$ python -q
>>> import numpy as np
>>> from numpy import linalg as LA
>>> np.set_printoptions(precision=2, suppress=True, linewidth=200, legacy="1.25")
>>> rnd = lambda a: np.round(a, 2) + 0
>>> W0 = np.loadtxt("mat.csv", delimiter=",")
>>> W0
array([[ 10.,  13.,  -8.,  16.,  -5.],
       [-14., -16.,   4., -18.,   2.],
       [ 22.,   4.,  27., -14.,   9.],
       [ 12.,   1.,  17., -10.,   6.]])
>>> A2 = W0 / LA.norm(W0, axis=1, keepdims=True)
>>> G = A2 @ A2.T
>>> (np.abs(G) > 0.9).astype(int)
array([[1, 1, 0, 0],
       [1, 1, 0, 0],
       [0, 0, 1, 1],
       [0, 0, 1, 1]])
>>> rnd(G[1])
array([-0.97,  1.  ,  0.01,  0.11])
>>> (G - 2 * np.eye(4)).round(6).argmax(axis=1)
array([2, 3, 3, 2])
>>> print(LA.lstsq(W0[:-1].T, W0[-1])[2])
3
>>> vec = np.array([4, -4, 5, -2, 5])
>>> LA.norm(W0 @ vec) <= LA.norm(W0, 2) * LA.norm(vec) + 1e-9
True
>>> (W0 * vec).sum(axis=1)
array([-109.,   74.,  280.,  179.])
>>> W0 @ (2 * vec)
array([-218.,  148.,  560.,  358.])
>>> np.sign((W0 @ vec).round(6))
array([-1.,  1.,  1.,  1.])
>>> LA.cond(W0) > 100
True
>>> A = np.load("data.npy")
>>> A
array([[-31,  -3,   0,  -3,   0,   0],
       [  2,  48,   0,  -2,  -1,   1],
       [ -3,  -1, -32,  -1,  -3,  -2],
       [  0,   0,  -2,  23,  -3,  -1],
       [ -3,   1,  -2,   0,   3,   3],
       [ -1,  -3,  -3,   0,   0, -28]])
>>> W1 = np.array([[-3, -8, 4, -2],
...     [5, 6, 3, 0],
...     [6, -3, -8, -9],
...     [-2, -7, 5, 3],
...     [-6, 4, -1, 2]])
>>> coef = np.array([0, 3, 1, 0])
>>> act = np.maximum(W0 @ W1 + coef, 0)
>>> act
array([[  0.,   0., 229.,  90.],
       [ 10., 141.,   0.,   0.],
       [ 90.,   0.,   0.,   0.],
       [ 55.,   0.,   0.,   0.]])
>>> (act > 0).mean(axis=0)
array([0.75, 0.25, 0.25, 0.25])
>>> Z = np.array([[5, 5], [3, 5], [1, 1], [4, 3]])
>>> act @ Z
array([[589., 499.],
       [473., 755.],
       [450., 450.],
       [275., 275.]])
>>> np.count_nonzero(A)
27
>>> np.diff(A, axis=0)
array([[ 33,  51,   0,   1,  -1,   1],
       [ -5, -49, -32,   1,  -2,  -3],
       [  3,   1,  30,  24,   0,   1],
       [ -3,   1,   0, -23,   6,   4],
       [  2,  -4,  -1,   0,  -3, -31]])
>>> A - A[0]
array([[  0,   0,   0,   0,   0,   0],
       [ 33,  51,   0,   1,  -1,   1],
       [ 28,   2, -32,   2,  -3,  -2],
       [ 31,   3,  -2,  26,  -3,  -1],
       [ 28,   4,  -2,   3,   3,   3],
       [ 30,   0,  -3,   3,   0, -28]])
>>> rnd(LA.norm(A))
75.62
>>> rnd(A.mean(axis=0))
array([-6.  ,  7.  , -6.5 ,  2.83, -0.67, -4.5 ])
>>> A.shape
(6, 6)
>>> A @ A
array([[ 955,  -51,    6,   30,   12,    0],
       [  36, 2294,    3, -148,  -45,   19],
       [ 198,   -4, 1038,   20,   91,  111],
       [  16,    2,   27,  531,  -72,    0],
       [  89,   53,   49,    9,   14,  -70],
       [  62,  -54,  180,   12,   12,  787]])
>>> rnd(np.sort(np.abs(LA.eigvals(A))))
array([ 3.27, 22.99, 26.98, 30.79, 33.36, 47.86])
>>> print(np.allclose(A, A.T))
False
>>> LA.matrix_power(A, 2)
array([[ 955,  -51,    6,   30,   12,    0],
       [  36, 2294,    3, -148,  -45,   19],
       [ 198,   -4, 1038,   20,   91,  111],
       [  16,    2,   27,  531,  -72,    0],
       [  89,   53,   49,    9,   14,  -70],
       [  62,  -54,  180,   12,   12,  787]])
>>> A2 = np.array([[-4, 1, 0, -3, -2, -4],
...     [4, -3, 5, -3, 3, -1],
...     [2, 5, -1, 0, -3, 4],
...     [5, -3, 3, 1, 5, 1],
...     [4, -4, 0, 2, 2, 0],
...     [5, -2, -4, 1, 2, -2]])
>>> m1 = A2 - A2.T
>>> m1
array([[ 0, -3, -2, -8, -6, -9],
       [ 3,  0,  0,  0,  7,  1],
       [ 2,  0,  0, -3, -3,  8],
       [ 8,  0,  3,  0,  3,  0],
       [ 6, -7,  3, -3,  0, -2],
       [ 9, -1, -8,  0,  2,  0]])
>>> # skew, so no eigenvalue has a real part
>>> rk = LA.matrix_rank(W0)
>>> rk
3
>>> ns = LA.svd(W0)[2][rk:].T
>>> [int(LA.matrix_rank(W0[:, :j + 1])) for j in range(5)]
[1, 2, 3, 3, 3]
>>> print(ns.shape)
(5, 2)
>>> rnd(LA.det(m1))
312481.0
>>> np.allclose(m1 @ m1.T, m1.T @ m1)
True
>>> rnd(np.sort(np.abs(LA.eigvals(m1))))
array([ 3.88,  3.88,  9.36,  9.36, 15.37, 15.37])
>>> X = np.load("test4.npy")
>>> X
array([[ 1,  0,  0],
       [ 2,  2,  2],
       [ 2,  2,  3],
       [ 4,  4,  4],
       [ 4,  4,  6],
       [ 5,  5,  6],
       [ 6,  5,  7],
       [ 7,  7,  7],
       [ 9,  7,  9],
       [10,  9,  9],
       [11, 11, 10],
       [12, 11, 12],
       [12, 11, 13],
       [12, 12, 14],
       [14, 13, 14],
       [14, 13, 16],
       [15, 13, 17],
       [15, 14, 18],
       [17, 14, 20],
       [17, 14, 22],
       [17, 14, 24],
       [17, 16, 24]])
>>> rnd(np.abs(LA.svd(X)[2][-1]))
array([0.75, 0.65, 0.14])
>>> print(LA.cond(X) > 100)
False
>>> left, sv, VT = LA.svd(X)
>>> print(np.argmax(sv[:-1] / (sv[1:] + 1e-6)) + 1)
1
>>> print(rnd(sv))
[96.03  7.07  2.3 ]
>>> A2 = left[:, :1] @ np.diag(sv[:1]) @ VT[:1]
>>> LA.matrix_rank(A2)
1
>>> print(rnd(LA.norm(X - A2) / LA.norm(X)))
0.08
>>> LA.matrix_rank(X, rtol=0.05)
2
>>> A2 = np.array([[1, 4], [-5, -1], [0, -2], [5, -5], [-2, 1], [-1, 3]])
>>> A @ A2
array([[ -31, -106],
       [-247,  -28],
       [   5,   49],
       [ 122, -117],
       [ -17,    3],
       [  42,  -79]])
>>> np.einsum("ij->j", A)
array([-36,  42, -39,  17,  -4, -27])
>>> A2.T @ A.T
array([[ -31, -247,    5,  122,  -17,   42],
       [-106,  -28,   49, -117,    3,  -79]])
>>> Ac = X - X.mean(axis=0)
>>> left, sv, VT = LA.svd(Ac, full_matrices=False)
>>> LA.matrix_rank(Ac)
3
>>> (np.sign(left[:, 0]) == np.sign(left[0, 0])).astype(int)
array([1, 1, 1, 1, 1, 1, 1, 1, 1, 1, 0, 0, 0, 0, 0, 0, 0, 0, 0, 0, 0, 0])
>>> rnd(VT[0] * np.sign(VT[0, np.abs(VT[0]).argmax()]))
array([0.54, 0.47, 0.7 ])
>>> np.abs(left[:, 0]).argmax()
0
>>> print(rnd(np.abs(VT[-1])))
[0.75 0.64 0.14]
>>> print(np.abs(VT[0]).argmax())
2
>>> rnd(sv ** 2 / (sv ** 2).sum())
array([0.98, 0.02, 0.  ])
>>> rnd(sv)
array([46.16,  6.48,  2.3 ])
>>> feats = np.array([[1, 0, 0, 0], [-1, 1, 0, 0], [-1, 3, 1, 0], [-1, 1, 1, 1]])
>>> th = np.radians(90)
>>> Rm = np.eye(4)
>>> Rm[2, 2] = Rm[3, 3] = np.cos(th)
>>> Rm[2, 3], Rm[3, 2] = -np.sin(th), np.sin(th)
>>> rnd(Rm)
array([[ 1.,  0.,  0.,  0.],
       [ 0.,  1.,  0.,  0.],
       [ 0.,  0.,  0., -1.],
       [ 0.,  0.,  1.,  0.]])
>>> A2 = feats @ Rm.T
>>> rnd(LA.det(Rm)), np.trace(Rm)
(1.0, 2.0)
>>> np.allclose(feats @ feats.T, A2 @ A2.T)
True
>>> np.abs(A2 - feats).max(axis=0)
array([0., 0., 2., 1.])
>>> rnd(A2)
array([[ 1.,  0.,  0.,  0.],
       [-1.,  1.,  0.,  0.],
       [-1.,  3.,  0.,  1.],
       [-1.,  1., -1.,  1.]])
>>> u = np.array([1, 0, 0, 1])
>>> A2 = feats + np.outer(u, np.eye(4)[2])
>>> LA.matrix_rank(LA.inv(A2) - LA.inv(feats), tol=1e-8)
1
>>> LA.matrix_rank(A2 - feats)
1
>>> A2
array([[ 1.,  0.,  1.,  0.],
       [-1.,  1.,  0.,  0.],
       [-1.,  3.,  1.,  0.],
       [-1.,  1.,  2.,  1.]])
>>> rng = np.random.default_rng(462205)
>>> lab = rng.permutation(4)
>>> print(lab)
[0 1 3 2]
>>> A2 = feats[lab][:, lab]
>>> np.diag(A2)
array([1, 1, 1, 1])
>>> print(np.trace(A2))
4
>>> np.allclose(A2, feats)
False
>>> rnd(LA.det(A2)), rnd(LA.det(feats[lab]))
(1.0, -1.0)
>>> u = np.array([-1, -2])
>>> np.polyval(u, m1[0])
array([-2,  1,  0,  6,  4,  7])
>>> proj = np.triu(np.array([[5, 4, -4, -2], [-5, 3, 4, -1], [-2, -1, -2, 0], [3, -3, 3, 5]]), 1) + np.eye(4)
>>> A2 = proj @ feats @ LA.inv(proj)
>>> np.trace(A2), np.trace(feats)
(4.0, 4)
>>> print(rnd(np.poly(A2)))
[ 1. -4.  6. -4.  1.]
>>> A2 = np.array([[-4, 4, 5, 4], [-1, 0, 4, -2], [0, 2, -1, 2], [1, -2, -1, 4]])
>>> data = np.tril(A2)
>>> data
array([[-4,  0,  0,  0],
       [-1,  0,  0,  0],
       [ 0,  2, -1,  0],
       [ 1, -2, -1,  4]])
>>> LA.matrix_rank(data, rtol=0.1)
3
>>> print(rnd(LA.norm(data, 2) / LA.norm(data)))
0.75
>>> left, sv, VT = LA.svd(data)
>>> print(np.argmax(sv[:-1] / (sv[1:] + 1e-6)) + 1)
3
>>> A2 = left[:, :3] @ np.diag(sv[:3]) @ VT[:3]
>>> rnd(LA.norm(data - A2, 2)), rnd(sv[3])
(0.0, 0.0)
>>> rnd(np.abs(data - A2).max())
0.0
>>> LA.matrix_rank(A2)
3
>>> left, sv, VT = LA.svd(data)
>>> V = VT[:(sv > 1e-8).sum()]
>>> vec = data[3] + 5 * data[1] + rng.integers(2) * np.eye(4)[2]
>>> vec
array([-4., -2., -1.,  4.])
>>> rnd(LA.norm(vec - V.T @ V @ vec))
0.0
>>> rnd(np.diag(V.T @ V))
array([1.  , 0.83, 0.33, 0.83])
>>> rnd(V.T @ V)
array([[ 1.  ,  0.  ,  0.  ,  0.  ],
       [ 0.  ,  0.83, -0.33, -0.17],
       [ 0.  , -0.33,  0.33, -0.33],
       [ 0.  , -0.17, -0.33,  0.83]])
>>> lab = rng.permutation(4)
>>> print(lab)
[3 0 2 1]
>>> A2 = data[lab][:, lab]
>>> np.diag(A2)
array([ 4, -4, -1,  0])
>>> A2
array([[ 4,  1, -1, -2],
       [ 0, -4,  0,  0],
       [ 0,  0, -1,  2],
       [ 0, -1,  0,  0]])
>>> print(np.allclose(A2, data))
False
>>> print(rnd(LA.det(A2)), rnd(LA.det(data[lab])))
0.0 0.0
>>> rnd(np.sort(np.abs(LA.eigvals(A2))))
array([0., 1., 4., 4.])
>>> np.trace(A2)
-1
>>> print(rnd(LA.det(data)))
0.0
>>> (data - data.T) / 2
array([[ 0. ,  0.5,  0. , -0.5],
       [-0.5,  0. , -1. ,  1. ],
       [ 0. ,  1. ,  0. ,  0.5],
       [ 0.5, -1. , -0.5,  0. ]])
>>> data @ data
array([[ 16,   0,   0,   0],
       [  4,   0,   0,   0],
       [ -2,  -2,   1,   0],
       [  2, -10,  -3,  16]])
>>> LA.matrix_power(data, 2)
array([[ 16,   0,   0,   0],
       [  4,   0,   0,   0],
       [ -2,  -2,   1,   0],
       [  2, -10,  -3,  16]])
>>> rnd(np.sort(np.abs(LA.eigvals(data))))
array([0., 1., 4., 4.])
>>> mat = np.loadtxt("dump.csv", delimiter=",")
>>> print(mat)
[[ 3. -2. -2. -2. -3.]
 [-2.  3. -2. -2. -2.]
 [-2. -2.  3. -2. -2.]
 [-2. -2. -2.  3. -2.]
 [-3. -2. -2. -2.  3.]]
>>> def softmax(z):
...     e = np.exp(z - z.max(axis=-1, keepdims=True))
...     return e / e.sum(axis=-1, keepdims=True)
... 
>>> rnd(softmax(10 * mat[4]))
array([0., 0., 0., 0., 1.])
>>> S = mat @ mat.T / np.sqrt(5)
>>> rnd(softmax(S))
array([[1., 0., 0., 0., 0.],
       [0., 1., 0., 0., 0.],
       [0., 0., 1., 0., 0.],
       [0., 0., 0., 1., 0.],
       [0., 0., 0., 0., 1.]])
>>> rnd(softmax(S)[4] @ mat)
array([-3., -2., -2., -2.,  3.])
>>> A2 = LA.inv(mat)
>>> (np.abs(A2) > 1e-9).astype(int)
array([[1, 1, 1, 1, 1],
       [1, 1, 1, 1, 1],
       [1, 1, 1, 1, 1],
       [1, 1, 1, 1, 1],
       [1, 1, 1, 1, 1]])
>>> rnd(LA.cond(mat))
1.36
>>> rnd(LA.slogdet(mat)[0])
-1.0
>>> rnd(LA.det(mat) * LA.det(A2))
1.0
>>> M = np.load("out18.npy")
>>> print(M)
[[1.   0.7  0.49]
 [0.7  1.   0.7 ]
 [0.49 0.7  1.  ]]
>>> evals, V = LA.eigh(M)
>>> np.unique(evals.round(6) + 0, return_counts=True)[1]
array([1, 1, 1])
>>> evals.sum(), np.trace(M)
(3.0, 3.0)
>>> rnd(np.abs(V[:, -1]))
array([0.56, 0.62, 0.56])
>>> print(rnd(V @ np.diag(evals) @ V.T))
[[1.   0.7  0.49]
 [0.7  1.   0.7 ]
 [0.49 0.7  1.  ]]
